$ python -q
>>> import numpy as np
>>> np.set_printoptions(precision=2, suppress=True, linewidth=100, floatmode="fixed")
>>> E = np.load("out16.npy")
>>> E
array([[  1.30,   0.60,  -0.70],
       [ -0.40,   0.20,  -0.40],
       [ -1.30,   0.10,   0.10],
       [ -0.20,   0.20,   0.20],
       [-13.00, -28.00,  -5.00],
       [ -0.40,  -0.70,   1.00],
       [  0.20,  -1.20,   0.80],
       [ -2.10,   1.30,  -0.30],
       [ -1.30,   0.00,   1.30],
       [ -0.20,   1.70,   1.90],
       [  0.60,   1.40,  -0.50],
       [ -3.40,  -1.50,   1.00],
       [ -1.40,  -1.00,   0.50],
       [ -1.40,  -1.60,  -1.80],
       [  1.60,   2.20,   0.50],
       [  0.00,  -0.50,   0.40],
       [  1.20,  -0.80,   0.80]])
>>> hat = E @ np.linalg.solve(E.T @ E, E.T)
>>> print(np.round(np.linalg.eigvalsh(hat), 2) + 0)
[0.00 0.00 0.00 0.00 0.00 0.00 0.00 0.00 0.00 0.00 0.00 0.00 0.00 0.00 1.00 1.00 1.00]
>>> np.round(np.diag(hat), 2) + 0
array([0.08, 0.03, 0.07, 0.00, 0.98, 0.09, 0.12, 0.35, 0.16, 0.21, 0.05, 0.35, 0.06, 0.21, 0.02,
       0.02, 0.20])
>>> np.allclose(hat @ hat, hat)
True
>>> np.round(hat @ E[:, 0], 2) + 0
array([  1.30,  -0.40,  -1.30,  -0.20, -13.00,  -0.40,   0.20,  -2.10,  -1.30,  -0.20,   0.60,
        -3.40,  -1.40,  -1.40,   1.60,   0.00,   1.20])
>>> round(float(np.trace(hat)), 2)
3.0
>>> K = np.loadtxt("m.csv", delimiter=",")
>>> K
array([[ 2.00,  1.00],
       [ 2.00,  1.00],
       [ 2.00,  0.00],
       [-2.00,  2.00]])
>>> # row 1 repeats row 0
>>> A2 = np.c_[K[:, :1] @ np.array([[-2]]), np.array([-3, -3, 0, 0])]
>>> A2
array([[-4.00, -3.00],
       [-4.00, -3.00],
       [-4.00,  0.00],
       [ 4.00,  0.00]])
>>> np.round(np.linalg.lstsq(K, A2[:, 0])[0], 2) + 0
array([-2.00,  0.00])
>>> print(np.linalg.norm(np.linalg.qr(K)[0].T @ A2, axis=0) ** 2 / ((A2 ** 2).sum(axis=0) + 1e-12))
[1.00 0.83]
